>>> import numpy as np
>>> np.set_printoptions(precision=1, suppress=True, linewidth=100)
>>> rnd = lambda a: np.round(a, 1) + 0
>>> E = np.load("sample2.npy")
>>> E
array([[ 1,  0,  0,  0,  0,  0,  0],
       [ 0,  0,  0,  0,  0,  0,  0],
       [ 0,  0,  0,  0,  0,  0,  0],
       [ 0,  0,  0, -3,  0,  0,  0],
       [ 0,  0,  0,  0,  1,  0,  0],
       [ 0,  0,  0,  0,  0,  3,  0],
       [ 0,  0,  0,  0,  0,  0,  2]])
>>> left, s, Vh = np.linalg.svd(E)
>>> evecs = Vh[:(s > 1e-8).sum()]
>>> rng = np.random.default_rng(9081)
>>> vec = E[0] + 2 * E[4] + rng.integers(2) * np.eye(7)[5]
>>> vec
array([1., 0., 0., 0., 2., 0., 0.])
>>> np.linalg.matrix_rank(np.vstack([E, vec]))
np.int64(5)
>>> np.allclose(evecs.T @ evecs @ vec, vec)
True
>>> evecs.T @ evecs
array([[1., 0., 0., 0., 0., 0., 0.],
       [0., 0., 0., 0., 0., 0., 0.],
       [0., 0., 0., 0., 0., 0., 0.],
       [0., 0., 0., 1., 0., 0., 0.],
       [0., 0., 0., 0., 1., 0., 0.],
       [0., 0., 0., 0., 0., 1., 0.],
       [0., 0., 0., 0., 0., 0., 1.]])
>>> rnd(np.linalg.norm(vec - evecs.T @ evecs @ vec))
np.float64(0.0)
>>> np.diag(evecs.T @ evecs)
array([1., 0., 0., 1., 1., 1., 1.])
>>> m1 = np.load("layer15.npy")
>>> m1
array([[-22.,  -2.,  15., -25.],
       [ 34.,  -1., -30.,  50.],
       [  1.,  -2.,  -8.,   5.],
       [ 15.,   0., -15.,  22.]])
>>> lab = rng.permutation(4)
>>> lab
array([2, 1, 3, 0])
>>> M2 = m1[lab][:, lab]
>>> M2
array([[ -8.,  -2.,   5.,   1.],
       [-30.,  -1.,  50.,  34.],
       [-15.,   0.,  22.,  15.],
       [ 15.,  -2., -25., -22.]])
>>> np.trace(M2)
np.float64(-9.0)
>>> rnd(np.linalg.det(M2)), rnd(np.linalg.det(m1[lab]))
(np.float64(-840.0), np.float64(-840.0))
>>> w, evecs = np.linalg.eig(m1)
>>> rnd(w)
array([ 7., -8., -5., -3.])
>>> rnd(np.sort(np.linalg.eigvals(m1.T)))
array([-8., -5., -3.,  7.])
>>> rnd(m1 @ evecs[:, 0] - w[0] * evecs[:, 0])
array([0., 0., 0., 0.])
>>> cov = m1.T @ m1
>>> cov
array([[ 1866.,     8., -1583.,  2585.],
       [    8.,     9.,    16.,   -10.],
       [-1583.,    16.,  1414., -2245.],
       [ 2585.,   -10., -2245.,  3634.]])
>>> rnd(np.linalg.eigvalsh(cov)[::-1])
array([6866. ,   48.7,    8. ,    0.3])
>>> np.trace(cov), (m1 ** 2).sum()
(np.float64(6923.0), np.float64(6923.0))
>>> (m1 @ m1.T).shape
(4, 4)
>>> np.linalg.matrix_rank(cov)
np.int64(4)
>>> np.diag(cov)
array([1866.,    9., 1414., 3634.])
>>> np.allclose(cov, cov.T)
True
>>> M2 = m1 + rng.integers(-2, 3, (4, 1)) @ rng.integers(-2, 3, (1, 4))
>>> M2
array([[-18.,   0.,  13., -23.],
       [ 36.,   0., -31.,  51.],
       [ -3.,  -4.,  -6.,   3.],
       [ 17.,   1., -16.,  23.]])
>>> M2 - m1
array([[ 4.,  2., -2.,  2.],
       [ 2.,  1., -1.,  1.],
       [-4., -2.,  2., -2.],
       [ 2.,  1., -1.,  1.]])
>>> np.linalg.matrix_rank(M2 - m1, tol=1e-8)
np.int64(1)
>>> A = np.loadtxt("case9.csv", delimiter=",")
>>> rnd(A)
array([[ 1. ,  0. ,  0.1,  0. ,  0. , -0.1,  0. ,  0. ,  0.1,  0. ,  0. ],
       [ 0. ,  0.9, -0.1,  0. , -0.1,  0.1,  0. ,  0. , -0.1,  0. ,  0. ],
       [ 0.1, -0.1,  0.8,  0.1, -0.1,  0.2,  0. , -0.1, -0.3, -0.1,  0. ],
       [ 0. ,  0. ,  0.1,  1. ,  0.1, -0.1,  0. ,  0. ,  0.1,  0. ,  0. ],
       [ 0. , -0.1, -0.1,  0.1,  0.9,  0.1,  0. , -0.1, -0.2,  0. ,  0. ],
       [-0.1,  0.1,  0.2, -0.1,  0.1,  0.8,  0. ,  0.1,  0.3,  0.1,  0. ],
       [ 0. ,  0. ,  0. ,  0. ,  0. ,  0. ,  1. ,  0. ,  0. ,  0. ,  0. ],
       [ 0. ,  0. , -0.1,  0. , -0.1,  0.1,  0. ,  1. , -0.1,  0. ,  0. ],
       [ 0.1, -0.1, -0.3,  0.1, -0.2,  0.3,  0. , -0.1,  0.6, -0.1,  0. ],
       [ 0. ,  0. , -0.1,  0. ,  0. ,  0.1,  0. ,  0. , -0.1,  1. ,  0. ],
       [ 0. ,  0. ,  0. ,  0. ,  0. ,  0. ,  0. ,  0. ,  0. ,  0. ,  1. ]])
>>> vec = np.array([2, 0, 1, -3, -3, -2, 1, 0, 0, 1, 2])
>>> rnd((vec - A @ vec) @ (A @ vec))
np.float64(0.0)
>>> rnd(np.trace(A))
np.float64(10.0)
>>> rnd(np.eye(11) - A)
array([[ 0. ,  0. , -0.1,  0. ,  0. ,  0.1,  0. ,  0. , -0.1,  0. ,  0. ],
       [ 0. ,  0.1,  0.1,  0. ,  0.1, -0.1,  0. ,  0. ,  0.1,  0. ,  0. ],
       [-0.1,  0.1,  0.2, -0.1,  0.1, -0.2,  0. ,  0.1,  0.3,  0.1,  0. ],
       [ 0. ,  0. , -0.1,  0. , -0.1,  0.1,  0. ,  0. , -0.1,  0. ,  0. ],
       [ 0. ,  0.1,  0.1, -0.1,  0.1, -0.1,  0. ,  0.1,  0.2,  0. ,  0. ],
       [ 0.1, -0.1, -0.2,  0.1, -0.1,  0.2,  0. , -0.1, -0.3, -0.1,  0. ],
       [ 0. ,  0. ,  0. ,  0. ,  0. ,  0. ,  0. ,  0. ,  0. ,  0. ,  0. ],
       [ 0. ,  0. ,  0.1,  0. ,  0.1, -0.1,  0. ,  0. ,  0.1,  0. ,  0. ],
       [-0.1,  0.1,  0.3, -0.1,  0.2, -0.3,  0. ,  0.1,  0.4,  0.1,  0. ],
       [ 0. ,  0. ,  0.1,  0. ,  0. , -0.1,  0. ,  0. ,  0.1,  0. ,  0. ],
       [ 0. ,  0. ,  0. ,  0. ,  0. ,  0. ,  0. ,  0. ,  0. ,  0. ,  0. ]])
>>> rnd(np.linalg.svd(A, compute_uv=False))
array([1., 1., 1., 1., 1., 1., 1., 1., 1., 1., 0.])
>>> rnd(np.linalg.norm(A))
np.float64(3.2)
>>> np.unravel_index(np.abs(A).argmax(), A.shape)
(np.int64(6), np.int64(6))
>>> np.zeros(11, 11)
Traceback (most recent call last):
  File "<python-input-48>", line 1, in <module>
    np.zeros(11, 11)
    ~~~~~~~~^^^^^^^^
TypeError: Cannot interpret '11' as a data type
>>> rnd(A.sum(axis=1))
array([1.2, 0.7, 0.5, 1.2, 0.7, 1.5, 1. , 0.8, 0.3, 0.8, 1. ])
>>> rnd(A.mean(axis=0))
array([0.1, 0.1, 0. , 0.1, 0.1, 0.1, 0.1, 0.1, 0. , 0.1, 0.1])
>>> np.count_nonzero(A)
np.int64(121)
>>> np.linalg.matrix_power(E, 4)
array([[ 1,  0,  0,  0,  0,  0,  0],
       [ 0,  0,  0,  0,  0,  0,  0],
       [ 0,  0,  0,  0,  0,  0,  0],
       [ 0,  0,  0, 81,  0,  0,  0],
       [ 0,  0,  0,  0,  1,  0,  0],
       [ 0,  0,  0,  0,  0, 81,  0],
       [ 0,  0,  0,  0,  0,  0, 16]])
>>> np.allclose(E, E.T)
True
>>> E @ E
array([[1, 0, 0, 0, 0, 0, 0],
       [0, 0, 0, 0, 0, 0, 0],
       [0, 0, 0, 0, 0, 0, 0],
       [0, 0, 0, 9, 0, 0, 0],
       [0, 0, 0, 0, 1, 0, 0],
       [0, 0, 0, 0, 0, 9, 0],
       [0, 0, 0, 0, 0, 0, 4]])
>>> np.allclose(E @ E.T, E.T @ E)
True
>>> np.trace(E)
np.int64(4)
>>> np.linalg.determinant(E)
Traceback (most recent call last):
  File "<python-input-57>", line 1, in <module>
    np.linalg.determinant(E)
    ^^^^^^^^^^^^^^^^^^^^^
AttributeError: module 'numpy.linalg' has no attribute 'determinant'
>>> rnd(np.linalg.norm(A, 2) / np.linalg.norm(A))
np.float64(0.3)
>>> [round(float(x), 1) for x in np.linalg.svd(A, compute_uv=False)[:3]]
[1.0, 1.0, 1.0]
>>> w, evecs = np.linalg.eigvalsh(A)
Traceback (most recent call last):
  File "<python-input-60>", line 1, in <module>
    w, evecs = np.linalg.eigvalsh(A)
    ^^^^^^^^
ValueError: too many values to unpack (expected 2)
>>> w, evecs = np.linalg.eigh(A)
>>> rnd(evecs.T @ A @ evecs)
array([[0., 0., 0., 0., 0., 0., 0., 0., 0., 0., 0.],
       [0., 1., 0., 0., 0., 0., 0., 0., 0., 0., 0.],
       [0., 0., 1., 0., 0., 0., 0., 0., 0., 0., 0.],
       [0., 0., 0., 1., 0., 0., 0., 0., 0., 0., 0.],
       [0., 0., 0., 0., 1., 0., 0., 0., 0., 0., 0.],
       [0., 0., 0., 0., 0., 1., 0., 0., 0., 0., 0.],
       [0., 0., 0., 0., 0., 0., 1., 0., 0., 0., 0.],
       [0., 0., 0., 0., 0., 0., 0., 1., 0., 0., 0.],
       [0., 0., 0., 0., 0., 0., 0., 0., 1., 0., 0.],
       [0., 0., 0., 0., 0., 0., 0., 0., 0., 1., 0.],
       [0., 0., 0., 0., 0., 0., 0., 0., 0., 0., 1.]])
>>> rnd(evecs.T @ evecs)
array([[1., 0., 0., 0., 0., 0., 0., 0., 0., 0., 0.],
       [0., 1., 0., 0., 0., 0., 0., 0., 0., 0., 0.],
       [0., 0., 1., 0., 0., 0., 0., 0., 0., 0., 0.],
       [0., 0., 0., 1., 0., 0., 0., 0., 0., 0., 0.],
       [0., 0., 0., 0., 1., 0., 0., 0., 0., 0., 0.],
       [0., 0., 0., 0., 0., 1., 0., 0., 0., 0., 0.],
       [0., 0., 0., 0., 0., 0., 1., 0., 0., 0., 0.],
       [0., 0., 0., 0., 0., 0., 0., 1., 0., 0., 0.],
       [0., 0., 0., 0., 0., 0., 0., 0., 1., 0., 0.],
       [0., 0., 0., 0., 0., 0., 0., 0., 0., 1., 0.],
       [0., 0., 0., 0., 0., 0., 0., 0., 0., 0., 1.]])
>>> rnd(evecs @ np.diag(w) @ evecs.T)
array([[ 1. ,  0. ,  0.1,  0. ,  0. , -0.1,  0. ,  0. ,  0.1,  0. ,  0. ],
       [ 0. ,  0.9, -0.1,  0. , -0.1,  0.1,  0. ,  0. , -0.1,  0. ,  0. ],
       [ 0.1, -0.1,  0.8,  0.1, -0.1,  0.2,  0. , -0.1, -0.3, -0.1,  0. ],
       [ 0. ,  0. ,  0.1,  1. ,  0.1, -0.1,  0. ,  0. ,  0.1,  0. ,  0. ],
       [ 0. , -0.1, -0.1,  0.1,  0.9,  0.1,  0. , -0.1, -0.2,  0. ,  0. ],
       [-0.1,  0.1,  0.2, -0.1,  0.1,  0.8,  0. ,  0.1,  0.3,  0.1,  0. ],
       [ 0. ,  0. ,  0. ,  0. ,  0. ,  0. ,  1. ,  0. ,  0. ,  0. ,  0. ],
       [ 0. ,  0. , -0.1,  0. , -0.1,  0.1,  0. ,  1. , -0.1,  0. ,  0. ],
       [ 0.1, -0.1, -0.3,  0.1, -0.2,  0.3,  0. , -0.1,  0.6, -0.1,  0. ],
       [ 0. ,  0. , -0.1,  0. ,  0. ,  0.1,  0. ,  0. , -0.1,  1. ,  0. ],
       [ 0. ,  0. ,  0. ,  0. ,  0. ,  0. ,  0. ,  0. ,  0. ,  0. ,  1. ]])
>>> np.unique(w.round(6) + 0, return_counts=True)[1]
array([ 1, 10])
>>> rnd(np.linalg.eigvalsh(A + 3 * np.eye(11)))
array([3., 4., 4., 4., 4., 4., 4., 4., 4., 4., 4.])
>>> rnd(np.linalg.eigvalsh(A @ A))
array([0., 1., 1., 1., 1., 1., 1., 1., 1., 1., 1.])
>>> (w > 1e-8).sum(), (w < -1e-8).sum()
(np.int64(10), np.int64(0))
